>>> import numpy as np
>>> np.set_printoptions(precision=3, suppress=True, linewidth=100)
>>> rnd = lambda a: np.round(a, 3) + 0
>>> data = np.array([[1, 0, 0], [3, 1, 0], [0, 1, 1]])
>>> (data - data.T) / 2
array([[ 0. , -1.5,  0. ],
       [ 1.5,  0. , -0.5],
       [ 0. ,  0.5,  0. ]])
>>> data @ data
array([[1, 0, 0],
       [6, 1, 0],
       [3, 2, 1]])
>>> np.allclose(data @ data.T, data.T @ data)
False
>>> np.trace(data)
np.int64(3)
>>> M = np.array([[1.0, -8.0, -5.0], [0.0, -6.0, -4.0], [0.0, 6.0, 4.0]])
>>> rnd(np.linalg.det(M))
np.float64(0.0)
>>> rnd(np.linalg.matrix_power(M, 2))
array([[  1.,  10.,   7.],
       [  0.,  12.,   8.],
       [  0., -12.,  -8.]])
>>> M.inv()
Traceback (most recent call last):
  File "<python-input-11>", line 1, in <module>
    M.inv()
    ^^^^^
AttributeError: 'numpy.ndarray' object has no attribute 'inv'
>>> (M + M.T) / 2
array([[ 1. , -4. , -2.5],
       [-4. , -6. ,  1. ],
       [-2.5,  1. ,  4. ]])
>>> M @ M
array([[  1.,  10.,   7.],
       [  0.,  12.,   8.],
       [  0., -12.,  -8.]])
>>> np.argsort(-np.linalg.norm(M, axis=0).round(6), kind="stable")[:3]
array([1, 2, 0])
>>> rnd(np.linalg.norm(M, 2) / np.linalg.norm(M))
np.float64(0.999)
>>> np.linalg.matrix_rank(M, rtol=0.1)
np.int64(1)
>>> np.linalg.cond(M) > 100
np.True_
>>> rng = np.random.default_rng(1801)
>>> idx = rng.permutation(3)
>>> idx
array([1, 0, 2])
>>> M2 = M[idx][:, idx]
>>> rnd(np.linalg.det(M2)), rnd(np.linalg.det(M[idx]))
(np.float64(0.0), np.float64(0.0))
>>> np.trace(M2)
np.float64(-1.0)
>>> f, v = M[0], M[1]
>>> f @ v
np.float64(68.0)
>>> p = (f @ v) / (f @ f) * f
>>> rnd(np.linalg.norm(f + v) ** 2 + np.linalg.norm(f - v) ** 2)
np.float64(284.0)
>>> np.outer(f, v)
array([[ 0., -6., -4.],
       [-0., 48., 32.],
       [-0., 30., 20.]])
>>> rnd(p)
array([ 0.756, -6.044, -3.778])
>>> W = np.array([[0, 2, 0, 1, 3], [3, 1, 0, 2, 3], [2, 3, 0, 0, 3]])
>>> coef = np.array([3, 2, 2, 2, 2])
>>> hid = np.maximum(M @ W + coef, 0)
>>> rnd((hid > 0).mean(axis=0))
array([0.333, 0.333, 1.   , 0.333, 0.333])
>>> (hid > 0).astype(int)
array([[0, 0, 1, 0, 0],
       [0, 0, 1, 0, 0],
       [1, 1, 1, 1, 1]])
>>> C = np.array([[0, 2, -3], [2, -1, 3], [-2, -2, -2], [3, 2, -1], [3, 3, -2]])
>>> W @ C
array([[ 16,   9,  -1],
       [ 17,  18, -14],
       [ 15,  10,  -3]])
>>> (hid @ C).round(6).argmax(axis=1)
array([0, 0, 0])
>>> feats = np.array([[1, 0, 0], [1, 1, 0], [3, -2, 1]])
>>> ev, evecs = np.linalg.eig(feats)
>>> feats @ evecs[:, 0] - ev[0] * evecs[:, 0]
array([0., 0., 0.])
>>> rnd(np.sort(np.linalg.eigvals(feats.T)))
array([1., 1., 1.])
>>> rnd(np.sort(np.linalg.eigvals(np.linalg.inv(feats))))
array([1.+0.j, 1.+0.j, 1.+0.j])
>>> np.prod(ev)
np.float64(1.0)
>>> rnd(np.sort(np.linalg.eigvals(feats)))
array([1., 1., 1.])
>>> np.linalg.matrix_power(feats - np.diag(np.diag(feats)), 3)
array([[0, 0, 0],
       [0, 0, 0],
       [0, 0, 0]])
>>> feats @ feats
array([[ 1,  0,  0],
       [ 2,  1,  0],
       [ 4, -4,  1]])
>>> [int(np.linalg.matrix_rank(np.linalg.matrix_power(feats, p))) for p in range(1, 4)]
[3, 3, 3]
>>> M2 = np.array([[3, 0, 0], [3, 2, 2], [3, 3, 1]])
>>> np.einsum("ik,kj->ji", feats, M2)
array([[ 3,  6,  6],
       [ 0,  2, -1],
       [ 0,  2, -3]])
>>> feats @ M2
array([[ 3,  0,  0],
       [ 6,  2,  2],
       [ 6, -1, -3]])
>>> np.einsum("ik,kj->ij", feats, M2)
array([[ 3,  0,  0],
       [ 6,  2,  2],
       [ 6, -1, -3]])
>>> np.linalg.matrix_rank(np.vstack([feats, M2.T]))
np.int64(3)
